>>> import numpy as np
>>> from numpy import linalg as LA
>>> np.set_printoptions(suppress=True, linewidth=100)
>>> def rd(a):
...     return np.round(a, 3) + 0
... 
>>> mat = np.loadtxt("dump.csv", delimiter=",")
>>> mat
array([[  76.,   -2.,   70.,   14.,   14.,  -26.,   -4.,  -38.,  -28., -100.,  -38.,  -26.,   16.,
         -46.,  -72.],
       [  -2.,  101.,   32.,  -25.,   21., -118.,   78.,  -36.,  -94.,    5.,  105.,  -78.,  -16.,
          -2.,   69.],
       [  70.,   32.,   89.,   -1.,   63.,  -61.,    9.,  -45.,  -67., -103.,    6.,  -33.,   44.,
         -17.,  -57.],
       [  14.,  -25.,   -1.,   11.,  -21.,   23.,  -14.,    1.,   22.,  -14.,  -35.,    7.,   -8.,
         -19.,  -24.],
       [  14.,   21.,   63.,  -21.,  147.,  -21.,  -28.,   -7.,  -56.,  -56.,   35.,   35.,  112.,
          77.,  -42.],
       [ -26., -118.,  -61.,   23.,  -21.,  149.,  -93.,   57.,  119.,   29., -108.,  105.,   20.,
          25.,  -57.],
       [  -4.,   78.,    9.,  -14.,  -28.,  -93.,   74.,  -29.,  -62.,   19.,   76.,  -77.,  -48.,
         -27.,   69.],
       [ -38.,  -36.,  -45.,    1.,   -7.,   57.,  -29.,   33.,   47.,   47.,  -18.,   45.,    4.,
          29.,    9.],
       [ -28.,  -94.,  -67.,   22.,  -56.,  119.,  -62.,   47.,  106.,   43.,  -88.,   71.,  -16.,
           1.,  -27.],
       [-100.,    5., -103.,  -14.,  -56.,   29.,   19.,   47.,   43.,  142.,   47.,   17.,  -52.,
          37.,  108.],
       [ -38.,  105.,    6.,  -35.,   35., -108.,   76.,  -18.,  -88.,   47.,  129.,  -60.,   -8.,
          32.,   99.],
       [ -26.,  -78.,  -33.,    7.,   35.,  105.,  -77.,   45.,   71.,   17.,  -60.,   93.,   52.,
          53.,  -45.],
       [  16.,  -16.,   44.,   -8.,  112.,   20.,  -48.,    4.,  -16.,  -52.,   -8.,   52.,   96.,
          60.,  -60.],
       [ -46.,   -2.,  -17.,  -19.,   77.,   25.,  -27.,   29.,    1.,   37.,   32.,   53.,   60.,
          81.,   15.],
       [ -72.,   69.,  -57.,  -24.,  -42.,  -57.,   69.,    9.,  -27.,  108.,   99.,  -45.,  -60.,
          15.,  126.]])
>>> np.trace(mat)
np.float64(1453.0)
>>> LA.determinant(mat)
Traceback (most recent call last):
  File "<python-input-7>", line 1, in <module>
    LA.determinant(mat)
    ^^^^^^^^^^^^^^
AttributeError: module 'numpy.linalg' has no attribute 'determinant'
>>> np.allclose(mat, mat.T)
True
>>> rd(np.sort(np.abs(LA.eigvals(mat))))
array([  0.   ,   0.   ,   0.   ,   0.   ,   0.   ,   0.   ,   0.   ,   0.   ,   0.   ,   0.   ,
         0.   ,   0.   , 317.284, 489.644, 646.071])
>>> rd(LA.det(mat))
np.float64(0.0)
>>> A = np.array([[2, 0, -3, 0, 1, -2, 2, -2, 0, -2, 0, -1, 0],
...     [-2, -3, 3, 3, 1, 1, 3, 1, 2, 2, 3, 3, 3],
...     [-1, 3, -1, 3, 2, 1, 2, -1, 1, 1, 2, 3, -2],
...     [0, 2, -1, -1, -1, -2, -1, 0, 2, 0, 2, -2, -1],
...     [-3, 3, 0, -2, 1, 3, -1, 2, -1, -2, -3, 1, -2],
...     [2, -3, 2, -2, 1, 3, 3, 3, 0, 2, -3, 3, 3],
...     [-1, -3, -3, -1, -2, -2, -2, 3, -3, -3, 3, 2, -1],
...     [-1, 1, -1, -1, 1, -3, -1, 0, 1, -3, 0, -1, -1],
...     [-3, 2, -1, 3, -3, 0, 0, 3, 1, 1, -3, 3, -2],
...     [1, 3, 0, -2, 3, 3, 0, 3, 1, 1, 2, 1, -3],
...     [1, 1, -2, -3, -1, 1, 1, 0, -2, 0, -3, 0, -1],
...     [-3, -2, 0, 1, -1, 2, 2, -2, -2, 3, -1, -3, 3]])
>>> A[11] = A[2]
>>> A
array([[ 2,  0, -3,  0,  1, -2,  2, -2,  0, -2,  0, -1,  0],
       [-2, -3,  3,  3,  1,  1,  3,  1,  2,  2,  3,  3,  3],
       [-1,  3, -1,  3,  2,  1,  2, -1,  1,  1,  2,  3, -2],
       [ 0,  2, -1, -1, -1, -2, -1,  0,  2,  0,  2, -2, -1],
       [-3,  3,  0, -2,  1,  3, -1,  2, -1, -2, -3,  1, -2],
       [ 2, -3,  2, -2,  1,  3,  3,  3,  0,  2, -3,  3,  3],
       [-1, -3, -3, -1, -2, -2, -2,  3, -3, -3,  3,  2, -1],
       [-1,  1, -1, -1,  1, -3, -1,  0,  1, -3,  0, -1, -1],
       [-3,  2, -1,  3, -3,  0,  0,  3,  1,  1, -3,  3, -2],
       [ 1,  3,  0, -2,  3,  3,  0,  3,  1,  1,  2,  1, -3],
       [ 1,  1, -2, -3, -1,  1,  1,  0, -2,  0, -3,  0, -1],
       [-1,  3, -1,  3,  2,  1,  2, -1,  1,  1,  2,  3, -2]])
>>> # rows and columns are dependent
>>> rk = LA.matrix_rank(A)
>>> rk
np.int64(11)
>>> ns = LA.svd(A)[2][rk:].T
>>> LA.matrix_rank(A.T @ A), LA.matrix_rank(A @ A.T)
(np.int64(11), np.int64(11))
>>> print([int(LA.matrix_rank(A[:, :j + 1])) for j in range(13)])
[1, 2, 3, 4, 5, 6, 7, 8, 9, 10, 11, 11, 11]
>>> rd(np.trace(LA.pinv(A) @ A))
np.float64(11.0)
>>> np.allclose(A[:-1].T @ LA.lstsq(A[:-1].T, A[-1])[0], A[-1])
True
>>> np.abs(np.diag(LA.qr(A)[1])) > 1e-9
array([ True,  True,  True,  True,  True,  True,  True,  True,  True,  True,  True, False])
>>> np.unique(A.round(6), axis=0).shape
(11, 13)
>>> Uu, sv, vt = LA.svd(A)
>>> V = vt[:(sv > 1e-8).sum()]
>>> rng = np.random.default_rng(87226)
>>> x0 = A[2] + 4 * A[10] + rng.integers(2) * np.eye(13)[1]
>>> x0
array([  3.,   7.,  -9.,  -9.,  -2.,   5.,   6.,  -1.,  -7.,   1., -10.,   3.,  -6.])
>>> np.allclose(V.T @ V @ x0, x0)
True
>>> X = np.load("m.npy")
>>> rd(X)
array([[0.143, 0.095, 0.095, 0.095, 0.095, 0.095, 0.095, 0.095, 0.048, 0.095, 0.048],
       [0.05 , 0.2  , 0.   , 0.05 , 0.1  , 0.   , 0.15 , 0.15 , 0.15 , 0.05 , 0.1  ],
       [0.   , 0.083, 0.25 , 0.083, 0.   , 0.083, 0.   , 0.167, 0.167, 0.   , 0.167],
       [0.   , 0.111, 0.167, 0.056, 0.167, 0.056, 0.   , 0.   , 0.167, 0.111, 0.167],
       [0.056, 0.111, 0.111, 0.111, 0.222, 0.056, 0.   , 0.111, 0.111, 0.   , 0.111],
       [0.107, 0.107, 0.107, 0.107, 0.107, 0.107, 0.036, 0.071, 0.107, 0.107, 0.036],
       [0.   , 0.111, 0.111, 0.056, 0.   , 0.111, 0.167, 0.167, 0.   , 0.111, 0.167],
       [0.056, 0.111, 0.167, 0.056, 0.056, 0.056, 0.167, 0.111, 0.056, 0.056, 0.111],
       [0.053, 0.158, 0.053, 0.158, 0.158, 0.158, 0.105, 0.053, 0.105, 0.   , 0.   ],
       [0.062, 0.   , 0.188, 0.125, 0.062, 0.   , 0.   , 0.062, 0.188, 0.188, 0.125],
       [0.158, 0.053, 0.053, 0.105, 0.   , 0.053, 0.053, 0.158, 0.158, 0.053, 0.158]])
>>> Uu, sv, vt = LA.svd(X)
>>> np.argmax(sv[:-1] / (sv[1:] + 1e-6)) + 1
np.int64(10)
>>> other = Uu[:, :10] @ np.diag(sv[:10]) @ vt[:10]
>>> rd(other)
array([[0.143, 0.095, 0.095, 0.095, 0.095, 0.095, 0.095, 0.095, 0.048, 0.095, 0.047],
       [0.05 , 0.2  , 0.   , 0.05 , 0.1  , 0.   , 0.15 , 0.15 , 0.15 , 0.05 , 0.1  ],
       [0.   , 0.083, 0.25 , 0.083, 0.   , 0.083, 0.   , 0.167, 0.167, 0.   , 0.167],
       [0.   , 0.111, 0.167, 0.056, 0.167, 0.056, 0.   , 0.   , 0.167, 0.111, 0.167],
       [0.056, 0.111, 0.111, 0.111, 0.222, 0.056, 0.   , 0.111, 0.111, 0.   , 0.111],
       [0.107, 0.107, 0.107, 0.107, 0.107, 0.107, 0.036, 0.071, 0.107, 0.107, 0.036],
       [0.   , 0.111, 0.111, 0.056, 0.   , 0.111, 0.167, 0.167, 0.   , 0.111, 0.167],
       [0.056, 0.111, 0.167, 0.056, 0.055, 0.055, 0.167, 0.111, 0.055, 0.056, 0.111],
       [0.053, 0.158, 0.053, 0.158, 0.158, 0.158, 0.105, 0.053, 0.105, 0.   , 0.   ],
       [0.062, 0.   , 0.187, 0.125, 0.063, 0.   , 0.   , 0.063, 0.188, 0.188, 0.125],
       [0.158, 0.053, 0.053, 0.105, 0.   , 0.053, 0.053, 0.158, 0.158, 0.053, 0.158]])
>>> rd(LA.norm(X - other, 2)), rd(sv[10])
(np.float64(0.001), np.float64(0.001))
>>> print(LA.matrix_rank(other))
10
>>> M = np.load("sample8.npy")
>>> M
array([[111, 101,  96,  79,  96,  64,  94,  74,  80,  45,  71,  82,  65,  77],
       [101, 134, 113, 111,  95,  79, 107,  77,  87,  72,  63,  91,  80,  81],
       [ 96, 113, 147, 135, 118,  79, 126,  96, 107,  76,  81, 107,  76,  79],
       [ 79, 111, 135, 161, 100,  89, 127,  70,  80,  82,  89, 102,  77,  72],
       [ 96,  95, 118, 100, 133,  74, 100,  84,  87,  76,  69,  91,  75,  67],
       [ 64,  79,  79,  89,  74,  78,  68,  38,  57,  43,  61,  65,  53,  39],
       [ 94, 107, 126, 127, 100,  68, 165,  82,  90,  81, 107, 123,  66,  98],
       [ 74,  77,  96,  70,  84,  38,  82, 108,  82,  34,  50,  70,  66,  72],
       [ 80,  87, 107,  80,  87,  57,  90,  82, 102,  39,  61,  81,  52,  58],
       [ 45,  72,  76,  82,  76,  43,  81,  34,  39,  85,  34,  63,  49,  43],
       [ 71,  63,  81,  89,  69,  61, 107,  50,  61,  34,  95,  81,  45,  59],
       [ 82,  91, 107, 102,  91,  65, 123,  70,  81,  63,  81, 115,  60,  74],
       [ 65,  80,  76,  77,  75,  53,  66,  66,  52,  49,  45,  60,  71,  49],
       [ 77,  81,  79,  72,  67,  39,  98,  72,  58,  43,  59,  74,  49,  83]])
>>> assert M == M.T
Traceback (most recent call last):
  File "<python-input-40>", line 1, in <module>
    assert M == M.T
           ^^^^^^^^
ValueError: The truth value of an array with more than one element is ambiguous. Use a.any() or a.all()
>>> rd(np.sort(np.abs(LA.eigvals(M))))
array([   0.   ,    0.   ,    0.582,    2.323,    8.621,   12.574,   19.971,   34.093,   44.503,
         54.369,   59.947,   87.7  ,  102.778, 1160.539])
>>> print(np.allclose(M, M.T))
True
>>> np.allclose(M @ M.T, M.T @ M)
True
>>> rd(LA.det(M))
np.float64(0.0)
>>> np.abs(np.diag(LA.qr(M)[1])) > 1e-9
array([ True,  True,  True,  True,  True,  True,  True,  True,  True,  True,  True,  True, False,
       False])
>>> Uu, sv, vt = LA.svd(M)
>>> np.argmax(sv[:-1] / (sv[1:] + 1e-6)) + 1
np.int64(12)
>>> print(rd(sv))
[1160.539  102.778   87.7     59.947   54.369   44.503   34.093   19.971   12.574    8.621    2.323
    0.582    0.       0.   ]
>>> other = Uu[:, :12] @ np.diag(sv[:12]) @ vt[:12]
>>> LA.matrix_rank(M, rtol=0.05)
np.int64(4)
>>> print(rd(LA.norm(M - other, 2)), rd(sv[12]))
0.0 0.0
>>> LA.matrix_rank(other)
np.int64(12)
>>> rd(LA.norm(M - other) / LA.norm(M))
np.float64(0.0)
>>> print(rd(LA.norm(M, 2) / LA.norm(M)))
0.99
>>> [round(float(x), 3) for x in LA.svd(M, compute_uv=False)[:3]]
[1160.539, 102.778, 87.7]
>>> LA.cond(M) > 100
np.True_
>>> arr = np.load("run12.npy")
>>> print(arr)
[[10  2  1  1 10  3  3  1  1  4  1]
 [ 8  0 -1 -1  8  1  1 -1 -1  2 -1]
 [10  2  1  1 10  3  3  1  1  4  1]
 [ 9  1  0  0  9  2  2  0  0  3  0]
 [ 6 -2 -3 -3  6 -1 -1 -3 -3  0 -3]
 [ 7 -1 -2 -2  7  0  0 -2 -2  1 -2]
 [ 7 -1 -2 -2  7  0  0 -2 -2  1 -2]
 [ 7 -1 -2 -2  7  0  0 -2 -2  1 -2]
 [ 7 -1 -2 -2  7  0  0 -2 -2  1 -2]
 [11  3  2  2 11  4  4  2  2  5  2]
 [ 8  0 -1 -1  8  1  1 -1 -1  2 -1]
 [ 9  1  0  0  9  2  2  0  0  3  0]]
>>> # row 2 repeats row 0
>>> rk = LA.matrix_rank(arr)
>>> rk
np.int64(2)
>>> ns = LA.svd(arr)[2][rk:].T
>>> np.allclose(arr @ ns, 0)
True
>>> print(ns.shape)
(11, 9)
>>> [int(LA.matrix_rank(arr[:, :j + 1])) for j in range(11)]
[1, 2, 2, 2, 2, 2, 2, 2, 2, 2, 2]
>>> F = np.array([[1, 1, -1, -1, -1, -1, 1, 1],
...     [1, -1, 1, -1, 1, -1, 1, -1],
...     [1, -1, -1, 1, -1, 1, 1, -1],
...     [1, 1, -1, -1, 1, 1, -1, -1],
...     [1, -1, 1, -1, -1, 1, -1, 1],
...     [1, -1, -1, 1, 1, -1, -1, 1],
...     [1, 1, 1, 1, 1, 1, 1, 1],
...     [1, 1, 1, 1, -1, -1, -1, -1]])
>>> F
array([[ 1,  1, -1, -1, -1, -1,  1,  1],
       [ 1, -1,  1, -1,  1, -1,  1, -1],
       [ 1, -1, -1,  1, -1,  1,  1, -1],
       [ 1,  1, -1, -1,  1,  1, -1, -1],
       [ 1, -1,  1, -1, -1,  1, -1,  1],
       [ 1, -1, -1,  1,  1, -1, -1,  1],
       [ 1,  1,  1,  1,  1,  1,  1,  1],
       [ 1,  1,  1,  1, -1, -1, -1, -1]])
>>> blk = np.stack([F, 2 * F, F[::-1]])
>>> LA.matrix_rank(blk)
array([8, 8, 8])
>>> blk.sum(axis=0)
array([[ 4,  4, -2, -2, -4, -4,  2,  2],
       [ 4, -2,  4, -2,  4, -2,  4, -2],
       [ 4, -4, -4,  4, -2,  2,  2, -2],
       [ 4,  2, -2, -4,  2,  4, -4, -2],
       [ 4, -2,  2, -4, -2,  4, -4,  2],
       [ 4, -4, -4,  4,  2, -2, -2,  2],
       [ 4,  2,  4,  2,  4,  2,  4,  2],
       [ 4,  4,  2,  2, -4, -4, -2, -2]])
>>> other = arr / np.sqrt((arr ** 2).mean(axis=1, keepdims=True))
>>> rd(other[9])
array([2.014, 0.549, 0.366, 0.366, 2.014, 0.733, 0.733, 0.366, 0.366, 0.916, 0.366])
>>> LA.matrix_rank(arr - arr.mean(axis=1, keepdims=True))
np.int64(1)
>>> LA.matrix_rank(other) == LA.matrix_rank(arr)
np.True_
